In [1]: import numpy as np

In [2]: np.set_printoptions(precision=2, suppress=True, linewidth=160)

In [3]: rnd = lambda a: np.round(a, 2) + 0

In [4]: feats = np.load("data.npy")

In [5]: print(rnd(feats))
[[ 0.5   0.    0.    0.    0.    0.    0.    0.    0.    0.87  0.  ]
 [ 0.    1.    0.    0.    0.    0.    0.    0.    0.    0.    0.  ]
 [ 0.    0.    1.    0.    0.    0.    0.    0.    0.    0.    0.  ]
 [ 0.    0.    0.    1.    0.    0.    0.    0.    0.    0.    0.  ]
 [ 0.    0.    0.    0.    1.    0.    0.    0.    0.    0.    0.  ]
 [ 0.    0.    0.    0.    0.    1.    0.    0.    0.    0.    0.  ]
 [ 0.    0.    0.    0.    0.    0.    1.    0.    0.    0.    0.  ]
 [ 0.    0.    0.    0.    0.    0.    0.    1.    0.    0.    0.  ]
 [ 0.    0.    0.    0.    0.    0.    0.    0.    1.    0.    0.  ]
 [-0.87  0.    0.    0.    0.    0.    0.    0.    0.    0.5   0.  ]
 [ 0.    0.    0.    0.    0.    0.    0.    0.    0.    0.    1.  ]]

In [6]: print(rnd(np.linalg.norm(feats) ** 2 / np.linalg.norm(feats, 2) ** 2))
11.0

In [7]: print(np.linalg.norm(feats, axis=1).argmax())
0

In [8]: print(rnd(np.linalg.norm(feats, 2)))
1.0

In [9]: print(rnd(np.linalg.norm(feats, "nuc")))
11.0

In [10]: print(rnd(np.linalg.norm(feats, axis=1)))
[1. 1. 1. 1. 1. 1. 1. 1. 1. 1. 1.]

In [11]: arr = np.load("layer10.npy")

In [12]: print(arr)
[[-19.2   10.87  -0.65]
 [-19.48   9.68  -0.12]
 [-20.52  10.08   0.7 ]
 [-21.31   9.54  -2.52]
 [-18.65   8.39  -1.88]
 [-21.27  10.2    1.6 ]
 [-19.98   9.85   0.45]
 [-21.9   10.21   0.7 ]
 [-21.33  11.13  -1.22]
 [-19.05   8.49   0.57]
 [-19.58   8.21  -0.75]
 [-20.38  10.16  -0.98]
 [-21.23  10.41  -1.28]
 [-20.66   9.67   0.83]
 [-19.92  11.43  -1.89]
 [-19.16   9.93   0.15]
 [-19.49   9.47   0.97]
 [-21.29   9.54  -0.68]
 [-20.35  10.12   0.9 ]
 [-18.94  10.74  -0.49]
 [-19.52  10.1   -0.03]
 [-18.22   9.1   -0.77]
 [-21.53   8.58  -0.56]
 [-18.9   12.22  -0.64]
 [-18.27   9.8   -2.18]
 [-17.88  10.41   1.05]
 [-20.21  10.23  -0.61]
 [-21.97   9.6    0.34]
 [-17.25  10.59  -0.84]
 [-19.35   9.07   0.43]
 [-18.24   9.6   -1.3 ]
 [-19.53  11.57  -1.34]
 [-21.48   9.03  -0.13]
 [-22.46  10.2    1.2 ]]

In [13]: Xc = arr - arr.mean(axis=0)

In [14]: U, sv, Vh = np.linalg.svd(Xc, full_matrices=False)

In [15]: print(np.abs(U[:, 0]).argmax())
33

In [16]: print((np.sign(U[:, 0]) == np.sign(U[0, 0])).astype(int))
[1 1 0 0 1 0 0 0 0 1 1 0 0 0 1 1 0 0 0 1 1 1 0 1 1 1 0 0 1 1 1 1 0 0]

In [17]: print(rnd((sv ** 2).sum() ** 2 / (sv ** 4).sum()))
2.61

In [18]: print(rnd(np.abs(Vh[-1])))
[0.06 0.94 0.35]
